$ ipython --no-banner

In [1]: import numpy as np

In [2]: import numpy.linalg as la

In [3]: np.set_printoptions(precision=1, suppress=True, linewidth=100, floatmode="fixed")

In [4]: arr = np.array([[3, 0, -1, -3], [-3, 3, 0, -1], [-1, -3, 3, 0], [0, -1, -3, 3]])

In [5]: vec = np.array([0, 0, 0, 1])

In [6]: arr * vec
Out[6]: 
array([[ 0,  0,  0, -3],
       [ 0,  0,  0, -1],
       [ 0,  0,  0,  0],
       [ 0,  0,  0,  3]])

In [7]: arr @ vec
Out[7]: array([-3, -1,  0,  3])

In [8]: np.einsum("ij,j->i", arr, vec)
Out[8]: array([-3, -1,  0,  3])

In [9]: arr @ np.ones(4)
Out[9]: array([-1.0, -1.0, -1.0, -1.0])

In [10]: (arr * vec).sum(axis=1)
Out[10]: array([-3, -1,  0,  3])

In [11]: np.sign((arr @ vec).round(6))
Out[11]: array([-1, -1,  0,  1])

In [12]: la.norm(arr @ vec) <= la.norm(arr, 2) * la.norm(vec) + 1e-9
Out[12]: np.True_

In [13]: rng = np.random.default_rng(849)

In [14]: Y = arr + rng.integers(-2, 3, (4, 3)) @ rng.integers(-2, 3, (3, 4))

In [15]: Y
Out[15]: 
array([[-4,  3, -1, -5],
       [ 4,  0, -2, -1],
       [ 3, -6,  4, -3],
       [ 2, -1, -9,  1]])

In [16]: Y - arr
Out[16]: 
array([[-7,  3,  0, -2],
       [ 7, -3, -2,  0],
       [ 4, -3,  1, -3],
       [ 2,  0, -6, -2]])

In [17]: np.round(la.svd(Y - arr, compute_uv=False), 1) + 0
Out[17]: array([12.1,  6.4,  3.9,  0.0])

In [18]: np.abs(Y - arr).sum(axis=1)
Out[18]: array([12, 12, 11, 10])

In [19]: round(la.norm(arr), 1)
Out[19]: np.float64(8.7)

In [20]: la.svd(arr, compute_uv=False)
Out[20]: array([5.0, 5.0, 5.0, 1.0])

In [21]: np.diff(arr, axis=0)
Out[21]: 
array([[-6,  3,  1,  2],
       [ 2, -6,  3,  1],
       [ 1,  2, -6,  3]])

In [22]: arr.mean(axis=0)
Out[22]: array([-0.2, -0.2, -0.2, -0.2])

In [23]: labels = rng.permutation(4)

In [24]: Y = arr[:, labels] * rng.choice([-1, 1], 4)

In [25]: Y
Out[25]: 
array([[-3, -1,  0,  3],
       [-1,  0,  3, -3],
       [ 0,  3, -3, -1],
       [ 3, -3, -1,  0]])

In [26]: U, _, VT = la.svd(arr.T @ Y)

In [27]: np.round(U @ VT, 1) + 0
Out[27]: 
array([[0.0, 0.0, 0.0, 1.0],
       [0.0, 0.0, 1.0, 0.0],
       [0.0, 1.0, 0.0, 0.0],
       [1.0, 0.0, 0.0, 0.0]])

In [28]: np.round(la.lstsq(arr, Y)[0], 1) + 0
Out[28]: 
array([[0.0, 0.0, 0.0, 1.0],
       [0.0, 0.0, 1.0, 0.0],
       [0.0, 1.0, 0.0, 0.0],
       [1.0, 0.0, 0.0, 0.0]])

In [29]: A = np.load("m.npy")

In [30]: A
Out[30]: 
array([[0, 0, 1, 0, 0, 0, 0, 0, 0, 0],
       [0, 0, 0, 0, 0, 0, 0, 0, 1, 0],
       [0, 0, 0, 0, 0, 0, 0, 1, 0, 0],
       [0, 0, 0, 0, 0, 0, 1, 0, 0, 0],
       [0, 0, 0, 0, 0, 1, 0, 0, 0, 0],
       [0, 0, 0, 1, 0, 0, 0, 0, 0, 0],
       [1, 0, 0, 0, 0, 0, 0, 0, 0, 0],
       [0, 1, 0, 0, 0, 0, 0, 0, 0, 0],
       [0, 0, 0, 0, 0, 0, 0, 0, 0, 1],
       [0, 0, 0, 0, 1, 0, 0, 0, 0, 0]])

In [31]: A @ A.T
Out[31]: 
array([[1, 0, 0, 0, 0, 0, 0, 0, 0, 0],
       [0, 1, 0, 0, 0, 0, 0, 0, 0, 0],
       [0, 0, 1, 0, 0, 0, 0, 0, 0, 0],
       [0, 0, 0, 1, 0, 0, 0, 0, 0, 0],
       [0, 0, 0, 0, 1, 0, 0, 0, 0, 0],
       [0, 0, 0, 0, 0, 1, 0, 0, 0, 0],
       [0, 0, 0, 0, 0, 0, 1, 0, 0, 0],
       [0, 0, 0, 0, 0, 0, 0, 1, 0, 0],
       [0, 0, 0, 0, 0, 0, 0, 0, 1, 0],
       [0, 0, 0, 0, 0, 0, 0, 0, 0, 1]])

In [32]: A.T @ A
Out[32]: 
array([[1, 0, 0, 0, 0, 0, 0, 0, 0, 0],
       [0, 1, 0, 0, 0, 0, 0, 0, 0, 0],
       [0, 0, 1, 0, 0, 0, 0, 0, 0, 0],
       [0, 0, 0, 1, 0, 0, 0, 0, 0, 0],
       [0, 0, 0, 0, 1, 0, 0, 0, 0, 0],
       [0, 0, 0, 0, 0, 1, 0, 0, 0, 0],
       [0, 0, 0, 0, 0, 0, 1, 0, 0, 0],
       [0, 0, 0, 0, 0, 0, 0, 1, 0, 0],
       [0, 0, 0, 0, 0, 0, 0, 0, 1, 0],
       [0, 0, 0, 0, 0, 0, 0, 0, 0, 1]])

In [33]: A[:, 5] @ A[:, 6]
Out[33]: np.int64(0)

In [34]: la.pinv(A)
Out[34]: 
array([[0.0, 0.0, 0.0, 0.0, 0.0, 0.0, 1.0, 0.0, 0.0, 0.0],
       [0.0, 0.0, 0.0, 0.0, 0.0, 0.0, 0.0, 1.0, 0.0, 0.0],
       [1.0, 0.0, 0.0, 0.0, 0.0, 0.0, 0.0, 0.0, 0.0, 0.0],
       [0.0, 0.0, 0.0, 0.0, 0.0, 1.0, 0.0, 0.0, 0.0, 0.0],
       [0.0, 0.0, 0.0, 0.0, 0.0, 0.0, 0.0, 0.0, 0.0, 1.0],
       [0.0, 0.0, 0.0, 0.0, 1.0, 0.0, 0.0, 0.0, 0.0, 0.0],
       [0.0, 0.0, 0.0, 1.0, 0.0, 0.0, 0.0, 0.0, 0.0, 0.0],
       [0.0, 0.0, 1.0, 0.0, 0.0, 0.0, 0.0, 0.0, 0.0, 0.0],
       [0.0, 1.0, 0.0, 0.0, 0.0, 0.0, 0.0, 0.0, 0.0, 0.0],
       [0.0, 0.0, 0.0, 0.0, 0.0, 0.0, 0.0, 0.0, 1.0, 0.0]])

In [35]: la.norm(A, axis=0)
Out[35]: array([1.0, 1.0, 1.0, 1.0, 1.0, 1.0, 1.0, 1.0, 1.0, 1.0])

In [36]: E = np.load("a.npy")

In [37]: E
Out[37]: 
array([[ 2,  0,  2,  2,  3],
       [ 2,  0,  4,  4,  5],
       [ 5,  0,  4,  4,  6],
       [ 5,  3,  5,  7,  9],
       [ 5,  4,  7,  7, 11],
       [ 8,  6,  8, 10, 12],
       [ 8,  6,  8, 13, 12],
       [ 8,  9,  9, 14, 15],
       [ 8, 11,  9, 17, 18],
       [ 8, 13,  9, 20, 19],
       [11, 15,  9, 21, 22],
       [14, 17, 12, 23, 24],
       [15, 17, 15, 23, 25],
       [15, 18, 17, 23, 26],
       [18, 18, 19, 25, 27],
       [19, 18, 21, 28, 28],
       [19, 19, 21, 30, 28],
       [19, 20, 21, 32, 31],
       [21, 20, 23, 33, 31],
       [24, 21, 23, 36, 33],
       [26, 23, 25, 37, 35],
       [26, 25, 25, 40, 38],
       [28, 25, 25, 43, 38],
       [31, 26, 26, 46, 38],
       [33, 28, 29, 49, 41],
       [34, 30, 29, 52, 41],
       [36, 32, 31, 53, 41],
       [38, 34, 33, 53, 42],
       [40, 34, 36, 54, 45],
       [41, 34, 39, 57, 46],
       [41, 36, 40, 59, 49],
       [42, 37, 40, 60, 49],
       [43, 37, 42, 63, 52],
       [45, 37, 42, 65, 52],
       [47, 39, 45, 67, 55],
       [48, 39, 47, 67, 55],
       [48, 40, 50, 70, 58],
       [51, 41, 52, 70, 58],
       [51, 44, 52, 70, 58],
       [53, 47, 52, 72, 59],
       [56, 50, 52, 75, 60],
       [57, 51, 54, 77, 63],
       [58, 53, 54, 79, 64],
       [61, 56, 57, 81, 65],
       [63, 56, 59, 81, 65]])

In [38]: G = np.cov(E, rowvar=False)

In [39]: E.std(axis=0)
Out[39]: array([18.4, 15.7, 17.2, 24.3, 18.2])

In [40]: D = la.norm(E[:, None] - E[None], axis=-1)

In [41]: D.shape
Out[41]: (45, 45)

In [42]: la.matrix_rank(D ** 2)
Out[42]: np.int64(7)

In [43]: np.unravel_index(D.round(6).argmax(), D.shape)
Out[43]: (np.int64(0), np.int64(44))

In [44]: D.mean(axis=1).argmax()
Out[44]: np.int64(44)

In [45]: np.flatnonzero(D[38] < D.mean() / 2)
Out[45]: array([30, 31, 32, 33, 34, 35, 36, 37, 38, 39, 40, 41, 42, 43, 44])

In [46]: D[38].round(6).argsort(kind="stable")[:4]
Out[46]: array([38, 37, 39, 36])

In [47]: G = E.T @ E

In [48]: la.eigvalsh(G)[::-1]
Out[48]: array([329518.4,    570.2,    198.7,    155.1,     33.6])

In [49]: np.trace(G), (E ** 2).sum()
Out[49]: (np.int64(330476), np.int64(330476))

In [50]: (E @ E.T).shape
Out[50]: (45, 45)

In [51]: G
Out[51]: 
array([[ 54543,  48012,  52078,  76559,  63742],
       [ 48012,  42529,  45857,  67553,  56409],
       [ 52078,  45857,  49902,  73144,  61025],
       [ 76559,  67553,  73144, 107910,  90062],
       [ 63742,  56409,  61025,  90062,  75592]])

In [52]: round(np.log10(la.cond(E)))
Out[52]: 2

In [53]: np.abs(la.svd(E)[2][-1])
Out[53]: array([0.7, 0.2, 0.4, 0.4, 0.3])

In [54]: la.cond(E) > 100
Out[54]: np.False_

In [55]: np.round(la.norm(E, 2) / la.norm(E), 1)
Out[55]: np.float64(1.0)

In [56]: m1 = np.load("sample4.npy")

In [57]: m1
Out[57]: 
array([[0, 0, 1, 0, 0, 1, 1, 0],
       [0, 0, 0, 1, 0, 0, 0, 1],
       [1, 0, 0, 0, 0, 1, 1, 0],
       [0, 1, 0, 0, 0, 0, 0, 1],
       [0, 0, 0, 0, 0, 0, 0, 1],
       [1, 0, 1, 0, 0, 0, 1, 0],
       [1, 0, 1, 0, 0, 1, 0, 0],
       [0, 1, 0, 1, 1, 0, 0, 0]])

In [58]: U, sig, VT = la.svd(m1, full_matrices=False)

In [59]: np.cumsum(sig ** 2) / np.sum(sig ** 2)
Out[59]: array([0.4, 0.7, 0.8, 0.8, 0.9, 0.9, 1.0, 1.0])

In [60]: (sig > 1e-8).sum()
Out[60]: np.int64(8)

In [61]: np.round(VT @ VT.T, 1) + 0
Out[61]: 
array([[1.0, 0.0, 0.0, 0.0, 0.0, 0.0, 0.0, 0.0],
       [0.0, 1.0, 0.0, 0.0, 0.0, 0.0, 0.0, 0.0],
       [0.0, 0.0, 1.0, 0.0, 0.0, 0.0, 0.0, 0.0],
       [0.0, 0.0, 0.0, 1.0, 0.0, 0.0, 0.0, 0.0],
       [0.0, 0.0, 0.0, 0.0, 1.0, 0.0, 0.0, 0.0],
       [0.0, 0.0, 0.0, 0.0, 0.0, 1.0, 0.0, 0.0],
       [0.0, 0.0, 0.0, 0.0, 0.0, 0.0, 1.0, 0.0],
       [0.0, 0.0, 0.0, 0.0, 0.0, 0.0, 0.0, 1.0]])

In [62]: U.shape, sig.shape, VT.shape
Out[62]: ((8, 8), (8,), (8, 8))

In [63]: np.round(U.T @ U, 1) + 0
Out[63]: 
array([[1.0, 0.0, 0.0, 0.0, 0.0, 0.0, 0.0, 0.0],
       [0.0, 1.0, 0.0, 0.0, 0.0, 0.0, 0.0, 0.0],
       [0.0, 0.0, 1.0, 0.0, 0.0, 0.0, 0.0, 0.0],
       [0.0, 0.0, 0.0, 1.0, 0.0, 0.0, 0.0, 0.0],
       [0.0, 0.0, 0.0, 0.0, 1.0, 0.0, 0.0, 0.0],
       [0.0, 0.0, 0.0, 0.0, 0.0, 1.0, 0.0, 0.0],
       [0.0, 0.0, 0.0, 0.0, 0.0, 0.0, 1.0, 0.0],
       [0.0, 0.0, 0.0, 0.0, 0.0, 0.0, 0.0, 1.0]])

In [64]: np.allclose(U * sig @ VT, m1)
Out[64]: True

In [65]: sig / sig[0]
Out[65]: array([1.0, 0.7, 0.5, 0.3, 0.3, 0.3, 0.3, 0.1])

In [66]: np.abs(VT[0])
Out[66]: array([0.5, 0.0, 0.5, 0.0, 0.0, 0.5, 0.5, 0.0])

In [67]: ev, V = la.eigh(m1)

In [68]: vec = np.array([0, 3, 4, 7, 3, 2, 5, 9])

In [69]: np.round(V * np.maximum(ev, 0) @ V.T, 1) + 0
Out[69]: 
array([[0.7, 0.0, 0.7, 0.0, 0.0, 0.7, 0.7, 0.0],
       [0.0, 0.6, 0.0, 0.6, 0.2, 0.0, 0.0, 0.7],
       [0.7, 0.0, 0.7, 0.0, 0.0, 0.8, 0.7, 0.0],
       [0.0, 0.6, 0.0, 0.6, 0.2, 0.0, 0.0, 0.7],
       [0.0, 0.2, 0.0, 0.2, 0.4, 0.0, 0.0, 0.4],
       [0.7, 0.0, 0.8, 0.0, 0.0, 0.8, 0.8, 0.0],
       [0.7, 0.0, 0.7, 0.0, 0.0, 0.8, 0.7, 0.0],
       [0.0, 0.7, 0.0, 0.7, 0.4, 0.0, 0.0, 0.8]])

In [70]: np.abs(m1).sum(axis=1).max(), np.round(np.abs(ev).max(), 1)
Out[70]: (np.int64(3), np.float64(3.0))

In [71]: np.round(V * np.abs(ev) @ V.T, 1) + 0
Out[71]: 
array([[ 1.5,  0.0,  0.5,  0.0,  0.0,  0.5,  0.5,  0.0],
       [ 0.0,  1.3,  0.0,  0.3,  0.5,  0.0,  0.0,  0.3],
       [ 0.5,  0.0,  1.5,  0.0,  0.0,  0.5,  0.5,  0.0],
       [ 0.0,  0.3,  0.0,  1.3,  0.5,  0.0,  0.0,  0.3],
       [ 0.0,  0.5,  0.0,  0.5,  0.8,  0.0,  0.0, -0.1],
       [ 0.5,  0.0,  0.5,  0.0,  0.0,  1.5,  0.5,  0.0],
       [ 0.5,  0.0,  0.5,  0.0,  0.0,  0.5,  1.5,  0.0],
       [ 0.0,  0.3,  0.0,  0.3, -0.1,  0.0,  0.0,  1.7]])

In [72]: la.eigvalsh(m1[1:, 1:])
Out[72]: array([-1.5, -1.0, -1.0, -1.0,  0.3,  2.0,  2.2])

In [73]: round(float(vec @ m1 @ vec / (vec @ vec)), 1), round(float(ev[0]), 1), round(ev[-1], 1)
Out[73]: (1.8, -1.5, np.float64(3.0))

In [74]: labels = rng.permutation(8)

In [75]: Y = m1[:, labels] * rng.choice([-1, 1], 8)

In [76]: Y
Out[76]: 
array([[-1,  0,  1,  0,  0,  1,  0,  0],
       [ 0,  0,  0,  0,  1,  0,  0,  1],
       [-1,  0,  0,  0,  0,  1, -1,  0],
       [ 0,  0,  0,  1,  1,  0,  0,  0],
       [ 0,  0,  0,  0,  1,  0,  0,  0],
       [ 0,  0,  1,  0,  0,  1, -1,  0],
       [-1,  0,  1,  0,  0,  0, -1,  0],
       [ 0,  1,  0,  1,  0,  0,  0,  1]])

In [77]: U, _, VT = la.svd(m1.T @ Y)

In [78]: np.round(la.lstsq(m1, Y)[0], 1) + 0
Out[78]: 
array([[ 0.0,  0.0,  0.0,  0.0,  0.0,  0.0, -1.0,  0.0],
       [ 0.0,  0.0,  0.0,  1.0,  0.0,  0.0,  0.0,  0.0],
       [ 0.0,  0.0,  1.0,  0.0,  0.0,  0.0,  0.0,  0.0],
       [ 0.0,  0.0,  0.0,  0.0,  0.0,  0.0,  0.0,  1.0],
       [ 0.0,  1.0,  0.0,  0.0,  0.0,  0.0,  0.0,  0.0],
       [-1.0,  0.0,  0.0,  0.0,  0.0,  0.0,  0.0,  0.0],
       [ 0.0,  0.0,  0.0,  0.0,  0.0,  1.0,  0.0,  0.0],
       [ 0.0,  0.0,  0.0,  0.0,  1.0,  0.0,  0.0,  0.0]])

In [79]: np.round(U @ VT, 1) + 0
Out[79]: 
array([[ 0.0,  0.0,  0.0,  0.0,  0.0,  0.0, -1.0,  0.0],
       [ 0.0,  0.0,  0.0,  1.0,  0.0,  0.0,  0.0,  0.0],
       [ 0.0,  0.0,  1.0,  0.0,  0.0,  0.0,  0.0,  0.0],
       [ 0.0,  0.0,  0.0,  0.0,  0.0,  0.0,  0.0,  1.0],
       [ 0.0,  1.0,  0.0,  0.0,  0.0,  0.0,  0.0,  0.0],
       [-1.0,  0.0,  0.0,  0.0,  0.0,  0.0,  0.0,  0.0],
       [ 0.0,  0.0,  0.0,  0.0,  0.0,  1.0,  0.0,  0.0],
       [ 0.0,  0.0,  0.0,  0.0,  1.0,  0.0,  0.0,  0.0]])

In [80]: G = m1.T @ m1

In [81]: np.trace(G), (m1 ** 2).sum()
Out[81]: (np.int64(20), np.int64(20))

In [82]: np.diag(G)
Out[82]: array([3, 2, 3, 2, 1, 3, 3, 3])

In [83]: la.svd(m1, compute_uv=False) ** 2
Out[83]: array([9.0, 4.7, 2.2, 1.0, 1.0, 1.0, 1.0, 0.1])
